% python3 -q
>>> import numpy as np
>>> import numpy.linalg as la
>>> np.set_printoptions(precision=2, suppress=True, linewidth=120, legacy="1.25")
>>> tidy = lambda a: np.round(a, 2) + 0
>>> K = np.load("data.npy")
>>> tidy(K)
array([[-0.77,  0.3 ,  0.41,  0.1 , -0.1 , -0.14, -0.04,  0.31,  0.07],
       [-0.27, -0.13, -0.26,  0.12, -0.46,  0.52, -0.03, -0.01, -0.59],
       [-0.18, -0.09, -0.38,  0.52,  0.56,  0.22,  0.31,  0.26,  0.12],
       [-0.42, -0.09, -0.65, -0.31, -0.18, -0.31,  0.12, -0.24,  0.3 ],
       [ 0.12,  0.17, -0.12, -0.06,  0.06, -0.57,  0.39,  0.26, -0.62],
       [-0.15,  0.15, -0.16,  0.16,  0.41, -0.21, -0.69, -0.35, -0.32],
       [ 0.03,  0.07, -0.22, -0.59,  0.23,  0.24, -0.32,  0.62, -0.02],
       [ 0.27,  0.13, -0.28,  0.47, -0.46, -0.24, -0.36,  0.4 ,  0.22],
       [-0.12, -0.9 ,  0.17,  0.03,  0.03, -0.27, -0.17,  0.2 , -0.07]])
>>> q, R = la.qr(K)
>>> tidy(q.T @ q)
array([[1., 0., 0., 0., 0., 0., 0., 0., 0.],
       [0., 1., 0., 0., 0., 0., 0., 0., 0.],
       [0., 0., 1., 0., 0., 0., 0., 0., 0.],
       [0., 0., 0., 1., 0., 0., 0., 0., 0.],
       [0., 0., 0., 0., 1., 0., 0., 0., 0.],
       [0., 0., 0., 0., 0., 1., 0., 0., 0.],
       [0., 0., 0., 0., 0., 0., 1., 0., 0.],
       [0., 0., 0., 0., 0., 0., 0., 1., 0.],
       [0., 0., 0., 0., 0., 0., 0., 0., 1.]])
>>> tidy(abs(R[0, 0])), tidy(la.norm(K[:, 0]))
(1.0, 1.0)
>>> np.trace(q @ q.T)
9.0
>>> tidy(q)
array([[-0.77,  0.3 ,  0.41,  0.1 , -0.1 , -0.14, -0.04,  0.31,  0.07],
       [-0.27, -0.13, -0.26,  0.12, -0.46,  0.52, -0.03, -0.01, -0.59],
       [-0.18, -0.09, -0.38,  0.52,  0.56,  0.22,  0.31,  0.26,  0.12],
       [-0.42, -0.09, -0.65, -0.31, -0.18, -0.31,  0.12, -0.24,  0.3 ],
       [ 0.12,  0.17, -0.12, -0.06,  0.06, -0.57,  0.39,  0.26, -0.62],
       [-0.15,  0.15, -0.16,  0.16,  0.41, -0.21, -0.69, -0.35, -0.32],
       [ 0.03,  0.07, -0.22, -0.59,  0.23,  0.24, -0.32,  0.62, -0.02],
       [ 0.27,  0.13, -0.28,  0.47, -0.46, -0.24, -0.36,  0.4 ,  0.22],
       [-0.12, -0.9 ,  0.17,  0.03,  0.03, -0.27, -0.17,  0.2 , -0.07]])
>>> tidy(q @ R)
array([[-0.77,  0.3 ,  0.41,  0.1 , -0.1 , -0.14, -0.04,  0.31,  0.07],
       [-0.27, -0.13, -0.26,  0.12, -0.46,  0.52, -0.03, -0.01, -0.59],
       [-0.18, -0.09, -0.38,  0.52,  0.56,  0.22,  0.31,  0.26,  0.12],
       [-0.42, -0.09, -0.65, -0.31, -0.18, -0.31,  0.12, -0.24,  0.3 ],
       [ 0.12,  0.17, -0.12, -0.06,  0.06, -0.57,  0.39,  0.26, -0.62],
       [-0.15,  0.15, -0.16,  0.16,  0.41, -0.21, -0.69, -0.35, -0.32],
       [ 0.03,  0.07, -0.22, -0.59,  0.23,  0.24, -0.32,  0.62, -0.02],
       [ 0.27,  0.13, -0.28,  0.47, -0.46, -0.24, -0.36,  0.4 ,  0.22],
       [-0.12, -0.9 ,  0.17,  0.03,  0.03, -0.27, -0.17,  0.2 , -0.07]])
>>> np.allclose(q @ q.T, q.T @ q)
True
>>> np.allclose(q, q.T)
False
>>> tidy(np.abs(la.eigvals(q)).max())
1.0
>>> tidy((q + q.T) / 2)
array([[-0.77,  0.01,  0.12, -0.16,  0.01, -0.15, -0.01,  0.29, -0.03],
       [ 0.01, -0.13, -0.18,  0.02, -0.14,  0.34,  0.02,  0.06, -0.74],
       [ 0.12, -0.18, -0.38, -0.06,  0.22,  0.03,  0.05, -0.01,  0.14],
       [-0.16,  0.02, -0.06, -0.31, -0.12, -0.08, -0.24,  0.12,  0.17],
       [ 0.01, -0.14,  0.22, -0.12,  0.06, -0.08,  0.31, -0.1 , -0.3 ],
       [-0.15,  0.34,  0.03, -0.08, -0.08, -0.21, -0.22, -0.3 , -0.3 ],
       [-0.01,  0.02,  0.05, -0.24,  0.31, -0.22, -0.32,  0.13, -0.09],
       [ 0.29,  0.06, -0.01,  0.12, -0.1 , -0.3 ,  0.13,  0.4 ,  0.21],
       [-0.03, -0.74,  0.14,  0.17, -0.3 , -0.3 , -0.09,  0.21, -0.07]])
>>> tidy((q - q.T) / 2)
array([[ 0.  ,  0.28,  0.29,  0.26, -0.11,  0.  , -0.04,  0.02,  0.09],
       [-0.28,  0.  , -0.09,  0.11, -0.31,  0.18, -0.05, -0.07,  0.15],
       [-0.29,  0.09,  0.  ,  0.59,  0.34,  0.19,  0.26,  0.27, -0.03],
       [-0.26, -0.11, -0.59,  0.  , -0.06, -0.24,  0.35, -0.35,  0.13],
       [ 0.11,  0.31, -0.34,  0.06,  0.  , -0.49,  0.08,  0.36, -0.33],
       [ 0.  , -0.18, -0.19,  0.24,  0.49,  0.  , -0.46, -0.05, -0.02],
       [ 0.04,  0.05, -0.26, -0.35, -0.08,  0.46,  0.  ,  0.49,  0.08],
       [-0.02,  0.07, -0.27,  0.35, -0.36,  0.05, -0.49,  0.  ,  0.01],
       [-0.09, -0.15,  0.03, -0.13,  0.33,  0.02, -0.08, -0.01,  0.  ]])
>>> tidy(np.sort(np.abs(la.eigvals(q))))
array([1., 1., 1., 1., 1., 1., 1., 1., 1.])
>>> tidy(la.det(q))
1.0
